% ipython --no-banner

In [1]: import numpy as np

In [2]: import numpy.linalg as la

In [3]: np.set_printoptions(precision=3, suppress=True, linewidth=200, legacy="1.25")

In [4]: A2 = np.array([[3, 0], [0, 2], [0, 3]])

In [5]: F = np.kron(np.eye(3, dtype=int), A2)

In [6]: print(F)
[[3 0 0 0 0 0]
 [0 2 0 0 0 0]
 [0 3 0 0 0 0]
 [0 0 3 0 0 0]
 [0 0 0 2 0 0]
 [0 0 0 3 0 0]
 [0 0 0 0 3 0]
 [0 0 0 0 0 2]
 [0 0 0 0 0 3]]

In [7]: print(la.norm(F, axis=0))
[3.    3.606 3.    3.606 3.    3.606]

In [8]: print(F.T @ F)
[[ 9  0  0  0  0  0]
 [ 0 13  0  0  0  0]
 [ 0  0  9  0  0  0]
 [ 0  0  0 13  0  0]
 [ 0  0  0  0  9  0]
 [ 0  0  0  0  0 13]]

In [9]: print(F @ F.T)
[[9 0 0 0 0 0 0 0 0]
 [0 4 6 0 0 0 0 0 0]
 [0 6 9 0 0 0 0 0 0]
 [0 0 0 9 0 0 0 0 0]
 [0 0 0 0 4 6 0 0 0]
 [0 0 0 0 6 9 0 0 0]
 [0 0 0 0 0 0 9 0 0]
 [0 0 0 0 0 0 0 4 6]
 [0 0 0 0 0 0 0 6 9]]

In [10]: print(la.svd(F, compute_uv=False))
[3.606 3.606 3.606 3.    3.    3.   ]

In [11]: arr = np.loadtxt("case16.csv", delimiter=",")

In [12]: print(arr)
[[ 0.  0.  2.  1.]
 [-1. -1.  1. -2.]
 [ 2.  1. -2. -2.]
 [ 1. -1.  2.  0.]]

In [13]: T = np.stack([arr, -3 * arr, arr[::-1]])

In [14]: print(la.norm(T, axis=(1, 2)))
[ 5.568 16.703  5.568]

In [15]: print(la.det(T))
[  17. 1377.   17.]

In [16]: feats = np.load("m.npy")

In [17]: print(feats)
[[4. 3. 3.]
 [3. 4. 3.]
 [3. 3. 4.]]

In [18]: evals, V = la.eigh(feats)

In [19]: print(la.svd(feats, compute_uv=False))
[10.  1.  1.]

In [20]: print(evals.sum(), np.trace(feats))
12.0 12.0

In [21]: print(V @ np.diag(evals) @ V.T)
[[4. 3. 3.]
 [3. 4. 3.]
 [3. 3. 4.]]

In [22]: print(np.abs(V[:, -1]))
[0.577 0.577 0.577]

In [23]: print(evals)
[ 1.  1. 10.]

In [24]: print(la.eigvalsh(feats @ feats))
[  1.   1. 100.]

In [25]: P = np.triu(np.array([[0, 0, 2], [3, 1, 5], [1, 3, 3]]), 1) + np.eye(3)

In [26]: A2 = P @ feats @ la.inv(P)

In [27]: print(la.matrix_rank(A2))
3

In [28]: print(A2)
[[  10.    9.  -54.]
 [  18.   19. -108.]
 [   3.    3.  -17.]]

In [29]: W0 = np.load("a.npy")

In [30]: print(W0.round(3) + 0)
[[ -8.035 -20.326 -17.316   1.619]
 [ -4.564 -13.036  -8.932   0.119]
 [ -3.029  -9.544  -5.328  -0.562]
 [ -2.661  -8.659  -4.483  -0.723]
 [ -2.089  -7.23   -3.196  -0.964]
 [ -1.485  -5.61   -1.892  -1.191]
 [ -1.453  -5.522  -1.827  -1.202]
 [ -0.742  -3.3    -0.47   -1.33 ]
 [ -0.357  -1.743   0.007  -1.105]
 [ -0.235  -1.13    0.047  -0.857]
 [ -0.125  -0.562   0.025  -0.497]
 [ -0.038  -0.157   0.003  -0.152]
 [ -0.011  -0.046   0.     -0.046]
 [  0.069   0.259   0.01    0.271]
 [  0.955   2.294   1.051   2.659]
 [  1.122   2.59    1.328   2.988]
 [  1.86    3.804   2.665   4.246]
 [  2.129   4.223   3.181   4.648]
 [  2.39    4.624   3.694   5.019]
 [  4.37    7.532   7.784   7.403]
 [  6.037   9.901  11.391   9.065]
 [  6.329  10.312  12.032   9.335]
 [  6.665  10.783  12.771   9.639]
 [  8.276  13.035  16.355  11.018]
 [ 10.479  16.095  21.327  12.734]
 [ 11.129  16.996  22.806  13.212]
 [ 13.586  20.393  28.433  14.921]
 [ 15.273  22.721  32.324  16.023]]

In [31]: Uu, sv, vt = la.svd(W0)

In [32]: print(sv.round(3) + 0)
[94.816 17.592  8.898  0.   ]

In [33]: print(np.argmax(sv[:-1] / (sv[1:] + 1e-6)) + 1)
3

In [34]: A2 = Uu[:, :3] @ np.diag(sv[:3]) @ vt[:3]

In [35]: print(la.matrix_rank(W0, rtol=0.05))
3

In [36]: print(np.round(la.norm(W0 - A2) / la.norm(W0), 3))
0.0

In [37]: print(np.round(la.norm(W0 - A2, 2), 3), np.round(sv[3], 3))
0.0 0.0

In [38]: print(A2.round(3) + 0)
[[ -8.035 -20.326 -17.316   1.619]
 [ -4.564 -13.036  -8.932   0.119]
 [ -3.029  -9.544  -5.328  -0.562]
 [ -2.661  -8.659  -4.483  -0.723]
 [ -2.089  -7.23   -3.196  -0.964]
 [ -1.485  -5.61   -1.892  -1.191]
 [ -1.453  -5.522  -1.827  -1.202]
 [ -0.742  -3.3    -0.47   -1.33 ]
 [ -0.357  -1.743   0.007  -1.105]
 [ -0.235  -1.13    0.047  -0.857]
 [ -0.125  -0.562   0.025  -0.497]
 [ -0.038  -0.157   0.003  -0.152]
 [ -0.011  -0.046   0.     -0.046]
 [  0.069   0.259   0.01    0.271]
 [  0.955   2.294   1.051   2.659]
 [  1.122   2.59    1.328   2.988]
 [  1.86    3.804   2.665   4.246]
 [  2.129   4.223   3.181   4.648]
 [  2.39    4.624   3.694   5.019]
 [  4.37    7.532   7.784   7.403]
 [  6.037   9.901  11.391   9.065]
 [  6.329  10.312  12.032   9.335]
 [  6.665  10.783  12.771   9.639]
 [  8.276  13.035  16.355  11.018]
 [ 10.479  16.095  21.327  12.734]
 [ 11.129  16.996  22.806  13.212]
 [ 13.586  20.393  28.433  14.921]
 [ 15.273  22.721  32.324  16.023]]
